$ ipython --no-banner

In [1]: import numpy as np

In [2]: np.set_printoptions(suppress=True, linewidth=160)

In [3]: rd = lambda a: np.round(a, 2) + 0

In [4]: K = np.loadtxt("block9.csv", delimiter=",")

In [5]: K
Out[5]: 
array([[-6., -1., -5., -6., -1., -4., -6., -4., -4., -7., -3., -4., -4., -1., -7.],
       [ 2.,  7.,  3.,  2.,  7.,  4.,  2.,  4.,  4.,  1.,  5.,  4.,  4.,  7.,  1.],
       [ 1.,  6.,  2.,  1.,  6.,  3.,  1.,  3.,  3.,  0.,  4.,  3.,  3.,  6.,  0.],
       [ 7., 12.,  8.,  7., 12.,  9.,  7.,  9.,  9.,  6., 10.,  9.,  9., 12.,  6.],
       [ 3.,  8.,  4.,  3.,  8.,  5.,  3.,  5.,  5.,  2.,  6.,  5.,  5.,  8.,  2.]])

In [6]: # rows and columns are dependent

In [7]: K[4] @ K[3]
Out[7]: np.float64(692.0)

In [8]: print(rd(np.linalg.norm(K, "nuc")))
60.4

In [9]: np.linalg.norm(K, axis=1).argmax()
Out[9]: np.int64(3)

In [10]: rd(np.linalg.norm(K[4] - K[3]))
Out[10]: np.float64(15.49)

In [11]: w1 = np.array([[0, 1, 0],
    ...:     [-1, 2, -3],
    ...:     [-1, 0, 3],
    ...:     [2, 0, 3],
    ...:     [3, -2, 3],
    ...:     [-2, -3, -1],
    ...:     [-3, -1, -3],
    ...:     [2, -2, -2],
    ...:     [3, 1, -2],
    ...:     [-1, -1, -2],
    ...:     [-3, 2, 1],
    ...:     [-3, 3, 3],
    ...:     [3, -1, -1],
    ...:     [-2, 1, 2],
    ...:     [-1, 3, 2]])

In [12]: b = np.array([1, -1, -3])

In [13]: H = np.maximum(K @ w1 + b, 0)

In [14]: (H > 0).mean(axis=0)
Out[14]: array([0.2, 0.8, 0.8])

In [15]: print((H > 0).astype(int))
[[1 0 0]
 [0 1 1]
 [0 1 1]
 [0 1 1]
 [0 1 1]]

In [16]: cent = np.array([[1, 2], [-1, -2], [-2, -1]])

In [17]: (H @ cent).round(6).argmax(axis=1)
Out[17]: array([1, 1, 1, 1, 1])

In [18]: w1 @ cent
Out[18]: 
array([[ -1,  -2],
       [  3,  -3],
       [ -7,  -5],
       [ -4,   1],
       [ -1,   7],
       [  3,   3],
       [  4,  -1],
       [  8,  10],
       [  6,   6],
       [  4,   2],
       [ -7, -11],
       [-12, -15],
       [  6,   9],
       [ -7,  -8],
       [ -8, -10]])

In [19]: H @ cent
Out[19]: 
array([[ 23.,  46.],
       [-36., -33.],
       [-27., -24.],
       [-81., -78.],
       [-45., -42.]])

In [20]: U, sig, vt = np.linalg.svd(K)

In [21]: V = vt[:(sig > 1e-8).sum()]

In [22]: rng = np.random.default_rng(558)

In [23]: x0 = K[3] + 4 * K[0] + rng.integers(2) * np.eye(15)[1]

In [24]: x0
Out[24]: array([-17.,   8., -12., -17.,   8.,  -7., -17.,  -7.,  -7., -22.,  -2.,  -7.,  -7.,   8., -22.])

In [25]: np.linalg.matrix_rank(np.vstack([K, x0]))
Out[25]: np.int64(2)

In [26]: J = np.load("test1.npy")

In [27]: J
Out[27]: 
array([[ 1.8 , -0.1 , -1.6 ,  0.6 ,  0.2 ,  0.9 ,  1.  , -0.2 , -0.2 ,  1.8 ,  0.5 ],
       [ 1.1 , -0.9 ,  0.  , -0.9 , -0.2 ,  0.2 ,  0.1 , -1.2 ,  0.  ,  0.  ,  0.  ],
       [-0.4 ,  0.9 ,  0.8 , -0.6 , -1.9 ,  0.1 ,  0.2 ,  0.2 , -1.4 ,  0.5 ,  0.6 ],
       [ 1.18, -0.91,  0.01, -0.95, -0.22,  0.24, -0.02, -1.29,  0.06, -0.02,  0.02],
       [ 0.5 , -0.1 ,  0.1 , -1.  , -0.6 ,  1.3 ,  0.  , -1.3 , -0.5 ,  0.1 , -0.7 ],
       [-1.9 ,  1.3 , -0.4 , -0.2 , -0.3 ,  1.4 ,  0.9 ,  0.2 , -0.6 , -0.3 , -0.7 ],
       [ 1.1 , -0.8 ,  1.6 , -0.4 ,  0.  ,  0.8 , -0.1 ,  2.  ,  0.4 ,  1.6 ,  2.1 ],
       [-1.5 , -1.  , -1.4 ,  2.5 ,  0.5 , -0.9 , -0.4 ,  0.  ,  0.7 , -2.  , -1.1 ]])

In [28]: def softmax(z):
    ...:     e = np.exp(z - z.max(axis=-1, keepdims=True))
    ...:     return e / e.sum(axis=-1, keepdims=True)
    ...: 

In [29]: print(rd(softmax(J).sum(axis=1)))
[1. 1. 1. 1. 1. 1. 1. 1.]

In [30]: scores = J @ J.T / np.sqrt(11)

In [31]: rd(softmax(scores)[6] @ J)
Out[31]: array([ 1.08, -0.76,  1.5 , -0.39, -0.03,  0.79, -0.07,  1.87,  0.35,  1.56,  2.  ])

In [32]: out = J + rng.integers(-2, 3, (8, 7)) @ rng.integers(-2, 3, (7, 11))

In [33]: print(rd(out))
[[  2.8   -3.1    3.4    0.6    6.2    1.9   10.     2.8   -1.2   -7.2    9.5 ]
 [ -9.9   -7.9   -4.    -1.9    9.8   -1.8   -4.9   -9.2   -3.     3.     8.  ]
 [  1.6   12.9   -1.2   -3.6    6.1   -7.9    1.2    5.2    2.6    0.5    0.6 ]
 [ -8.82   0.09  -4.99  -6.95   4.78  -7.76   6.98  -7.29  -4.94   1.98  -1.98]
 [ -3.5  -12.1  -14.9   15.    -0.6   16.3   -8.    -9.3    2.5    8.1    2.3 ]
 [  0.1   -4.7   -5.4    9.8   -4.3   12.4   -4.1   -3.8    1.4    4.7    3.3 ]
 [ -4.9   -6.8   -0.4   -0.4   12.    -2.2   -3.1    6.     1.4   -4.4   -0.9 ]
 [  7.5   10.     5.6   -0.5    0.5   -6.9    0.6    8.     2.7   -2.    -6.1 ]]

In [34]: print(rd(np.linalg.svd(out - J, compute_uv=False)))
[43.81 29.1  18.98 16.62 11.77  9.45  3.33  0.  ]

In [35]: print(np.linalg.matrix_rank(out - J, tol=1e-8))
7

In [36]: np.abs(out - J).sum(axis=1)
Out[36]: array([47., 62., 45., 57., 92., 58., 46., 52.])

In [37]: r0 = np.array([0, 1])

In [38]: print(rd(np.cross(J[2, :3], J[4, :3])))
[ 0.17  0.44 -0.41]

In [39]: print(np.array([np.convolve(row, r0, "same") for row in J]))
[[ 0.    1.8  -0.1  -1.6   0.6   0.2   0.9   1.   -0.2  -0.2   1.8 ]
 [ 0.    1.1  -0.9   0.   -0.9  -0.2   0.2   0.1  -1.2   0.    0.  ]
 [ 0.   -0.4   0.9   0.8  -0.6  -1.9   0.1   0.2   0.2  -1.4   0.5 ]
 [ 0.    1.18 -0.91  0.01 -0.95 -0.22  0.24 -0.02 -1.29  0.06 -0.02]
 [ 0.    0.5  -0.1   0.1  -1.   -0.6   1.3   0.   -1.3  -0.5   0.1 ]
 [ 0.   -1.9   1.3  -0.4  -0.2  -0.3   1.4   0.9   0.2  -0.6  -0.3 ]
 [ 0.    1.1  -0.8   1.6  -0.4   0.    0.8  -0.1   2.    0.4   1.6 ]
 [ 0.   -1.5  -1.   -1.4   2.5   0.5  -0.9  -0.4   0.    0.7  -2.  ]]

In [40]: r0 = np.array([0, 0, 1, 2, 1, 3, 2, 2, 3, 2, 1]) + 0.5

In [41]: E = np.eye(11) - 2 * np.outer(r0, r0) / (r0 @ r0)

In [42]: rd(E)
Out[42]: 
array([[ 0.99, -0.01, -0.03, -0.04, -0.03, -0.06, -0.04, -0.04, -0.06, -0.04, -0.03],
       [-0.01,  0.99, -0.03, -0.04, -0.03, -0.06, -0.04, -0.04, -0.06, -0.04, -0.03],
       [-0.03, -0.03,  0.92, -0.13, -0.08, -0.19, -0.13, -0.13, -0.19, -0.13, -0.08],
       [-0.04, -0.04, -0.13,  0.78, -0.13, -0.31, -0.22, -0.22, -0.31, -0.22, -0.13],
       [-0.03, -0.03, -0.08, -0.13,  0.92, -0.19, -0.13, -0.13, -0.19, -0.13, -0.08],
       [-0.06, -0.06, -0.19, -0.31, -0.19,  0.57, -0.31, -0.31, -0.43, -0.31, -0.19],
       [-0.04, -0.04, -0.13, -0.22, -0.13, -0.31,  0.78, -0.22, -0.31, -0.22, -0.13],
       [-0.04, -0.04, -0.13, -0.22, -0.13, -0.31, -0.22,  0.78, -0.31, -0.22, -0.13],
       [-0.06, -0.06, -0.19, -0.31, -0.19, -0.43, -0.31, -0.31,  0.57, -0.31, -0.19],
       [-0.04, -0.04, -0.13, -0.22, -0.13, -0.31, -0.22, -0.22, -0.31,  0.78, -0.13],
       [-0.03, -0.03, -0.08, -0.13, -0.08, -0.19, -0.13, -0.13, -0.19, -0.13,  0.92]])

In [43]: # symmetric

In [44]: rd(J.sum(axis=1))
Out[44]: array([ 4.7, -1.8, -1. , -1.9, -2.2, -0.6,  8.3, -4.6])

In [45]: J.shape
Out[45]: (8, 11)

In [46]: O, V = np.linalg.qr(E[:, :2])[0], np.linalg.qr(E[:, 2:])[0]

In [47]: sig = np.linalg.svd(O.T @ V, compute_uv=False)

In [48]: rd(np.linalg.norm(O @ O.T - V @ V.T, 2))
Out[48]: np.float64(1.0)

In [49]: (sig > 0.9).sum()
Out[49]: np.int64(0)

In [50]: print(rd(sig))
[0. 0.]

In [51]: ev, V = np.linalg.eigh(E)

In [52]: x0 = np.array([2, -1, -2, 0, -1, 2, -1, 2, 2, 1, -2])

In [53]: rd(V * np.maximum(ev, 0) @ V.T)
Out[53]: 
array([[ 1.  ,  0.  , -0.01, -0.02, -0.01, -0.03, -0.02, -0.02, -0.03, -0.02, -0.01],
       [ 0.  ,  1.  , -0.01, -0.02, -0.01, -0.03, -0.02, -0.02, -0.03, -0.02, -0.01],
       [-0.01, -0.01,  0.96, -0.07, -0.04, -0.09, -0.07, -0.07, -0.09, -0.07, -0.04],
       [-0.02, -0.02, -0.07,  0.89, -0.07, -0.15, -0.11, -0.11, -0.15, -0.11, -0.07],
       [-0.01, -0.01, -0.04, -0.07,  0.96, -0.09, -0.07, -0.07, -0.09, -0.07, -0.04],
       [-0.03, -0.03, -0.09, -0.15, -0.09,  0.78, -0.15, -0.15, -0.22, -0.15, -0.09],
       [-0.02, -0.02, -0.07, -0.11, -0.07, -0.15,  0.89, -0.11, -0.15, -0.11, -0.07],
       [-0.02, -0.02, -0.07, -0.11, -0.07, -0.15, -0.11,  0.89, -0.15, -0.11, -0.07],
       [-0.03, -0.03, -0.09, -0.15, -0.09, -0.22, -0.15, -0.15,  0.78, -0.15, -0.09],
       [-0.02, -0.02, -0.07, -0.11, -0.07, -0.15, -0.11, -0.11, -0.15,  0.89, -0.07],
       [-0.01, -0.01, -0.04, -0.07, -0.04, -0.09, -0.07, -0.07, -0.09, -0.07,  0.96]])

In [54]: rd(x0 @ E @ x0 / (x0 @ x0)), rd(ev[0]), rd(ev[-1])
Out[54]: (np.float64(0.82), np.float64(-1.0), np.float64(1.0))

In [55]: rd(x0 @ E @ x0)
Out[55]: np.float64(22.93)
